In [1]: import numpy as np

In [2]: np.set_printoptions(suppress=True, linewidth=120)

In [3]: data = np.array([[1.0, 0.9, 0.81, 0.73],
   ...:     [0.9, 1.0, 0.9, 0.81],
   ...:     [0.81, 0.9, 1.0, 0.9],
   ...:     [0.73, 0.81, 0.9, 1.0]])

In [4]: w, vecs = np.linalg.eigh(data)

In [5]: np.abs(vecs[:, -1]).round(6).argmax()
Out[5]: np.int64(1)

In [6]: w.round(2)
Out[6]: array([0.06, 0.1 , 0.31, 3.53])

In [7]: round(float(w.sum()), 2), np.trace(data)
Out[7]: (4.0, np.float64(4.0))

In [8]: np.round(np.linalg.svd(data, compute_uv=False), 2)
Out[8]: array([3.53, 0.31, 0.1 , 0.06])

In [9]: np.round(np.abs(vecs[:, -1]), 2)
Out[9]: array([0.49, 0.51, 0.51, 0.49])

In [10]: (w > 1e-8).sum(), (w < -1e-8).sum()
Out[10]: (np.int64(4), np.int64(0))

In [11]: np.round(np.linalg.eigvalsh(data + 2 * np.eye(4)), 2)
Out[11]: array([2.06, 2.1 , 2.31, 5.53])

In [12]: M2 = data / np.linalg.norm(data, axis=1, keepdims=True)

In [13]: cov = M2 @ M2.T

In [14]: np.argwhere(np.triu(np.abs(cov) > 0.95, 1))
Out[14]: 
array([[0, 1],
       [0, 2],
       [0, 3],
       [1, 2],
       [1, 3],
       [2, 3]])

In [15]: round(float(np.degrees(np.arccos(np.clip(cov[0, 2], -1, 1)))), 2)
Out[15]: 9.99

In [16]: cov.round(2)
Out[16]: 
array([[1.  , 1.  , 0.98, 0.97],
       [1.  , 1.  , 0.99, 0.98],
       [0.98, 0.99, 1.  , 1.  ],
       [0.97, 0.98, 1.  , 1.  ]])
